In [1]: import numpy as np

In [2]: import numpy.linalg as la

In [3]: np.set_printoptions(precision=2, suppress=True, linewidth=120)

In [4]: F = np.loadtxt("data.csv", delimiter=",")

In [5]: print(F)
[[ 0.36  0.36  1.32 -0.9  -1.32  0.3   1.5 ]
 [-0.06  2.5   1.06 -1.93 -0.42 -1.17  1.19]
 [-0.18  3.18  1.02 -2.28 -0.18 -1.62  1.14]
 [-0.33 -0.73 -1.41  1.15  1.31 -0.1  -1.6 ]
 [ 0.21  1.25  1.29 -1.37 -1.03 -0.28  1.46]
 [-0.21  1.31 -0.01 -0.71  0.39 -0.84 -0.02]
 [-0.33  3.91  0.91 -2.62  0.15 -2.13  1.01]
 [ 0.27 -2.85 -0.57  1.86 -0.21  1.59 -0.63]
 [ 0.48 -0.16  1.44 -0.68 -1.6   0.68  1.64]
 [-0.81  1.35 -1.89  0.27  2.43 -1.62 -2.16]
 [ 0.6  -2.28  0.76  0.84 -1.48  1.76  0.88]
 [ 0.15  1.19  1.07 -1.22 -0.81 -0.33  1.21]
 [ 0.09 -0.95 -0.19  0.62 -0.07  0.53 -0.21]]

In [6]: print(np.argsort(-la.norm(F, axis=0).round(6), kind="stable")[:3])
[1 3 6]

In [7]: print(la.cond(F) > 100)
True

In [8]: print([round(float(x), 2) for x in la.svd(F, compute_uv=False)[:3]])
[10.11, 7.16, 0.0]

In [9]: print(la.matrix_rank(F, rtol=0.1))
2

In [10]: W = np.array([[0, -1], [-1, 0], [-2, 2], [2, -2], [0, 0], [-1, 1], [-2, 2]])

In [11]: beta = np.array([3, -2])

In [12]: H = np.maximum(F @ W + beta, 0)

In [13]: print((H > 0).astype(int))
[[0 1]
 [0 1]
 [0 1]
 [1 0]
 [0 1]
 [1 0]
 [0 1]
 [1 0]
 [0 1]
 [1 0]
 [1 1]
 [0 1]
 [1 0]]

In [14]: print((H > 0).mean(axis=0))
[0.46 0.62]

In [15]: print(la.matrix_rank(H))
2

In [16]: W2 = np.array([[1, 1, -1], [2, 2, -2]])

In [17]: print(H @ W2)
[[ 10.76  10.76 -10.76]
 [ 10.5   10.5  -10.5 ]
 [ 10.88  10.88 -10.88]
 [ 12.15  12.15 -12.15]
 [ 11.5   11.5  -11.5 ]
 [  1.17   1.17  -1.17]
 [ 10.56  10.56 -10.56]
 [ 10.38  10.38 -10.38]
 [ 11.44  11.44 -11.44]
 [ 11.91  11.91 -11.91]
 [  3.44   3.44  -3.44]
 [  9.04   9.04  -9.04]
 [  5.46   5.46  -5.46]]

In [18]: left, s, Vt = la.svd(F)

In [19]: vecs = Vt[:(s > 1e-8).sum()]

In [20]: rng = np.random.default_rng(5421)

In [21]: x = F[7] + -3 * F[3] + rng.integers(2) * np.eye(7)[4]

In [22]: print(x)
[ 1.26 -0.66  3.66 -1.59 -4.14  1.89  4.17]

In [23]: print(np.round(vecs.T @ vecs, 2) + 0)
[[ 0.03 -0.07  0.07  0.   -0.1   0.08  0.08]
 [-0.07  0.56  0.05 -0.33  0.11 -0.34  0.05]
 [ 0.07  0.05  0.25 -0.16 -0.26  0.07  0.29]
 [ 0.   -0.33 -0.16  0.27  0.08  0.15 -0.18]
 [-0.1   0.11 -0.26  0.08  0.31 -0.18 -0.3 ]
 [ 0.08 -0.34  0.07  0.15 -0.18  0.24  0.08]
 [ 0.08  0.05  0.29 -0.18 -0.3   0.08  0.33]]

In [24]: print(np.allclose(vecs.T @ vecs @ x, x))
True

In [25]: W2 = np.array([[0, 2, 3, 2, 3, 2, -2, -2, 3, -1, 2]])

In [26]: feats = rng.normal(size=(40, 1)) @ W2 + np.array([2, 4, 8, 7, 9, 2, 5, 4, 4, 6, 8])

In [27]: print(feats)
[[ 2.    3.14  6.71  6.14  7.71  1.14  5.86  4.86  2.71  6.43  7.14]
 [ 2.    4.46  8.69  7.46  9.69  2.46  4.54  3.54  4.69  5.77  8.46]
 [ 2.    2.87  6.3   5.87  7.3   0.87  6.13  5.13  2.3   6.57  6.87]
 [ 2.    3.19  6.79  6.19  7.79  1.19  5.81  4.81  2.79  6.4   7.19]
 [ 2.    0.15  2.23  3.15  3.23 -1.85  8.85  7.85 -1.77  7.92  4.15]
 [ 2.    3.09  6.64  6.09  7.64  1.09  5.91  4.91  2.64  6.45  7.09]
 [ 2.    8.32 14.49 11.32 15.49  6.32  0.68 -0.32 10.49  3.84 12.32]
 [ 2.    1.97  4.96  4.97  5.96 -0.03  7.03  6.03  0.96  7.01  5.97]
 [ 2.    2.56  5.85  5.56  6.85  0.56  6.44  5.44  1.85  6.72  6.56]
 [ 2.    6.49 11.74  9.49 12.74  4.49  2.51  1.51  7.74  4.75 10.49]
 [ 2.    2.58  5.87  5.58  6.87  0.58  6.42  5.42  1.87  6.71  6.58]
 [ 2.    3.82  7.73  6.82  8.73  1.82  5.18  4.18  3.73  6.09  7.82]
 [ 2.    2.32  5.48  5.32  6.48  0.32  6.68  5.68  1.48  6.84  6.32]
 [ 2.    6.26 11.39  9.26 12.39  4.26  2.74  1.74  7.39  4.87 10.26]
 [ 2.    3.42  7.13  6.42  8.13  1.42  5.58  4.58  3.13  6.29  7.42]
 [ 2.    3.69  7.53  6.69  8.53  1.69  5.31  4.31  3.53  6.16  7.69]
 [ 2.    3.57  7.35  6.57  8.35  1.57  5.43  4.43  3.35  6.22  7.57]
 [ 2.    5.22  9.83  8.22 10.83  3.22  3.78  2.78  5.83  5.39  9.22]
 [ 2.    6.15 11.23  9.15 12.23  4.15  2.85  1.85  7.23  4.92 10.15]
 [ 2.    2.85  6.27  5.85  7.27  0.85  6.15  5.15  2.27  6.58  6.85]
 [ 2.    0.92  3.38  3.92  4.38 -1.08  8.08  7.08 -0.62  7.54  4.92]
 [ 2.    1.97  4.95  4.97  5.95 -0.03  7.03  6.03  0.95  7.02  5.97]
 [ 2.    4.59  8.89  7.59  9.89  2.59  4.41  3.41  4.89  5.7   8.59]
 [ 2.    5.38 10.07  8.38 11.07  3.38  3.62  2.62  6.07  5.31  9.38]
 [ 2.    3.23  6.84  6.23  7.84  1.23  5.77  4.77  2.84  6.39  7.23]
 [ 2.    4.    8.    7.    9.    2.    5.    4.    4.    6.    8.  ]
 [ 2.    4.16  8.25  7.16  9.25  2.16  4.84  3.84  4.25  5.92  8.16]
 [ 2.    3.11  6.67  6.11  7.67  1.11  5.89  4.89  2.67  6.44  7.11]
 [ 2.    5.8  10.71  8.8  11.71  3.8   3.2   2.2   6.71  5.1   9.8 ]
 [ 2.    5.02  9.53  8.02 10.53  3.02  3.98  2.98  5.53  5.49  9.02]
 [ 2.    3.5   7.26  6.5   8.26  1.5   5.5   4.5   3.26  6.25  7.5 ]
 [ 2.    1.6   4.4   4.6   5.4  -0.4   7.4   6.4   0.4   7.2   5.6 ]
 [ 2.    8.5  14.75 11.5  15.75  6.5   0.5  -0.5  10.75  3.75 12.5 ]
 [ 2.    1.47  4.2   4.47  5.2  -0.53  7.53  6.53  0.2   7.27  5.47]
 [ 2.    4.63  8.95  7.63  9.95  2.63  4.37  3.37  4.95  5.68  8.63]
 [ 2.    4.74  9.11  7.74 10.11  2.74  4.26  3.26  5.11  5.63  8.74]
 [ 2.    6.81 12.21  9.81 13.21  4.81  2.19  1.19  8.21  4.6  10.81]
 [ 2.    4.22  8.33  7.22  9.33  2.22  4.78  3.78  4.33  5.89  8.22]
 [ 2.    4.05  8.07  7.05  9.07  2.05  4.95  3.95  4.07  5.98  8.05]
 [ 2.    6.84 12.25  9.84 13.25  4.84  2.16  1.16  8.25  4.58 10.84]]

In [28]: B = feats + rng.integers(-2, 3, (40, 2)) @ rng.integers(-2, 3, (2, 11))

In [29]: print(B)
[[ 2.   -0.86  9.71  4.14  5.71  4.14  5.86  7.86  4.71  7.43  5.14]
 [-2.    0.46 12.69  7.46  5.69  6.46  2.54  7.54  8.69  7.77  4.46]
 [ 6.   -1.13  8.3   1.87  7.3   2.87  8.13  7.13  2.3   6.57  6.87]
 [ 2.   11.19  0.79 10.19 11.79 -4.81  5.81 -1.19 -1.21  4.4  11.19]
 [ 4.    2.15  0.23  3.15  5.23 -3.85  9.85  5.85 -3.77  6.92  6.15]
 [-4.    1.09  9.64  8.09  3.64  4.09  2.91  7.91  6.64  8.45  3.09]
 [ 6.    4.32 16.49  7.32 15.49  8.32  2.68  1.68 10.49  3.84 12.32]
 [ 2.   -6.03 10.96  0.97  1.96  5.97  7.03 12.03  4.96  9.01  1.97]
 [-2.   -1.44  9.85  5.56  2.85  4.56  4.44  9.44  5.85  8.72  2.56]
 [ 4.    0.49 15.74  5.49 10.74  8.49  3.51  5.51  9.74  5.75  8.49]
 [-4.    4.58  5.87  9.58  4.87  0.58  3.42  5.42  3.87  7.71  4.58]
 [ 2.   -0.18 10.73  4.82  6.73  4.82  5.18  7.18  5.73  7.09  5.82]
 [ 6.    6.32  1.48  5.32 10.48 -3.68  8.68  1.68 -2.52  4.84 10.32]
 [ 0.    0.26 16.39  7.26  8.39  9.26  1.74  6.74 11.39  6.87  6.26]
 [ 2.   -4.58 13.13  2.42  4.13  7.42  5.58 10.58  7.13  8.29  3.42]
 [ 2.   -4.31 13.53  2.69  4.53  7.69  5.31 10.31  7.53  8.16  3.69]
 [ 6.    7.57  3.35  6.57 12.35 -2.43  7.43  0.43 -0.65  4.22 11.57]
 [-2.    1.22 13.83  8.22  6.83  7.22  1.78  6.78  9.83  7.39  5.22]
 [ 2.    6.15 11.23  9.15 12.23  4.15  2.85  1.85  7.23  4.92 10.15]
 [ 6.    2.85  5.27  3.85  9.27 -0.15  8.15  4.15  0.27  5.58  8.85]
 [ 0.    2.92  2.38  5.92  4.38 -2.08  7.08  6.08 -0.62  7.54  4.92]
 [ 2.    1.97  4.95  4.97  5.95 -0.03  7.03  6.03  0.95  7.02  5.97]
 [ 2.   12.59  2.89 11.59 13.89 -3.41  4.41 -2.59  0.89  3.7  12.59]
 [-2.    9.38  8.07 12.38 11.07  1.38  1.62  0.62  6.07  5.31  9.38]
 [ 8.    5.23  3.84  4.23 11.84 -1.77  8.77  1.77 -1.16  4.39 11.23]
 [-4.    2.   11.    9.    5.    5.    2.    7.    8.    8.    4.  ]
 [-4.    2.16 11.25  9.16  5.25  5.16  1.84  6.84  8.25  7.92  4.16]
 [ 6.    7.11  2.67  6.11 11.67 -2.89  7.89  0.89 -1.33  4.44 11.11]
 [ 2.   -2.2  16.71  4.8   7.71  9.8   3.2   8.2  10.71  7.1   5.8 ]
 [ 4.   -0.98 13.53  4.02  8.53  7.02  4.98  6.98  7.53  6.49  7.02]
 [-2.    3.5   8.26  8.5   6.26  2.5   3.5   5.5   5.26  7.25  5.5 ]
 [ 4.    3.6   2.4   4.6   7.4  -2.4   8.4   4.4  -1.6   6.2   7.6 ]
 [-6.    8.5  16.75 15.5  11.75  8.5  -3.5   1.5  14.75  5.75  8.5 ]
 [ 2.   -2.53  7.2   2.47  3.2   2.47  7.53  9.53  2.2   8.27  3.47]
 [ 2.    4.63  8.95  7.63  9.95  2.63  4.37  3.37  4.95  5.68  8.63]
 [ 0.   -1.26 14.11  5.74  6.11  7.74  3.26  8.26  9.11  7.63  4.74]
 [ 8.    4.81 12.21  5.81 15.21  4.81  5.19  1.19  6.21  3.6  12.81]
 [ 0.    6.22  7.33  9.22  9.33  1.22  3.78  2.78  4.33  5.89  8.22]
 [ 4.    2.05  9.07  5.05  9.07  3.05  5.95  4.95  4.07  5.98  8.05]
 [ 2.    2.84 15.25  7.84 11.25  7.84  2.16  4.16 10.25  5.58  8.84]]

In [30]: print(np.abs(B - feats).sum(axis=1))
[22. 36. 20. 44. 18. 36. 20. 44. 36. 32. 22. 22. 36. 40. 44. 44. 36. 36.  0. 18. 10.  0. 44. 20. 36. 36. 36. 36. 44.
 32. 18. 18. 36. 22.  0. 40. 22. 10. 10. 22.]
